% python3 -q
>>> import numpy as np
>>> from numpy import linalg as LA
>>> np.set_printoptions(precision=2, suppress=True, linewidth=120, floatmode="fixed")
>>> tidy = lambda a: np.round(a, 2) + 0
>>> F = np.load("block8.npy")
>>> F
array([[-1.00,  1.00,  0.00,  0.00,  0.00],
       [ 0.00, -1.00,  1.00,  0.00,  0.00],
       [ 0.00,  0.00, -1.00,  1.00,  0.00],
       [ 0.00,  0.00,  0.00, -1.00,  1.00],
       [ 0.00,  0.00,  0.00,  0.00, -1.00]])
>>> q, vecs = LA.qr(F[:, :3])[0], LA.qr(F[:, 3:])[0]
>>> sig = LA.svd(q.T @ vecs, compute_uv=False)
>>> (sig > 0.9).sum()
np.int64(0)
>>> A = np.loadtxt("run19.csv", delimiter=",")
>>> A
array([[5.00, 1.00, 6.00],
       [6.00, 2.00, 7.00],
       [5.00, 1.00, 6.00]])
>>> LA.cond(A) > 100
np.True_
>>> tidy(LA.norm(A, 2) / LA.norm(A))
np.float64(1.0)
>>> [round(float(x), 2) for x in LA.svd(A, compute_uv=False)[:3]]
[14.58, 0.63, 0.0]
>>> U, sig, VT = LA.svd(A, full_matrices=False)
>>> np.abs(U[:, 0]).round(6).argmax()
np.int64(1)
>>> tidy(np.cumsum(sig ** 2) / np.sum(sig ** 2))
array([1.00, 1.00, 1.00])
>>> np.allclose(U * sig @ VT, A)
True
>>> tidy(U.T @ A @ VT.T)
array([[14.58,  0.00,  0.00],
       [ 0.00,  0.63,  0.00],
       [ 0.00,  0.00,  0.00]])
>>> f, g = A[1], A[2]
>>> f @ g
np.float64(74.0)
>>> p = (f @ g) / (f @ f) * f
>>> tidy(g - p)
array([ 0.01, -0.66,  0.18])
>>> LA.matrix_rank(np.outer(f, g))
np.int64(1)
>>> tidy(np.poly(A))
array([  1.00, -13.00,   9.00,   0.00])
>>> tidy(LA.det(A[::-1]))
np.float64(0.0)
>>> np.einsum("ij,ji->", A, A)
np.float64(151.0)
>>> tidy(LA.det(A.T))
np.float64(0.0)
>>> np.einsum("ii->", A)
np.float64(13.0)
>>> proj = np.triu(np.array([[1, 1, -1], [-2, -3, 0], [-2, -1, 1]]), 1) + np.eye(3)
>>> Y = proj @ A @ LA.inv(proj)
>>> tidy(LA.det(Y))
np.float64(0.0)
>>> np.trace(Y), np.trace(A)
(np.float64(13.0), np.float64(13.0))
>>> q, _ = LA.qr(np.array([[-1.6, -1.3, -0.5, 0.1, -1.7],
...     [0.0, 1.1, -1.3, -2.5, 0.4],
...     [0.7, 1.0, -0.4, 0.9, -0.7],
...     [-0.6, -0.2, -0.1, -1.4, -0.3],
...     [-1.8, 3.2, -1.1, -0.8, -0.8]]))
>>> W0 = q[:, :3]
>>> tidy(W0)
array([[-0.62,  0.55, -0.37],
       [ 0.00, -0.31, -0.86],
       [ 0.27, -0.36, -0.27],
       [-0.23,  0.13,  0.00],
       [-0.70, -0.67,  0.23]])
>>> x = np.array([1, 0, 1])
>>> tidy(W0 @ x)
array([-0.99, -0.86,  0.00, -0.23, -0.47])
>>> (W0 @ x).argmax()
np.int64(2)
>>> tidy((W0 * x).sum(axis=1))
array([-0.99, -0.86,  0.00, -0.23, -0.47])
>>> tidy(W0 @ np.eye(3)[2])
array([-0.37, -0.86, -0.27,  0.00,  0.23])
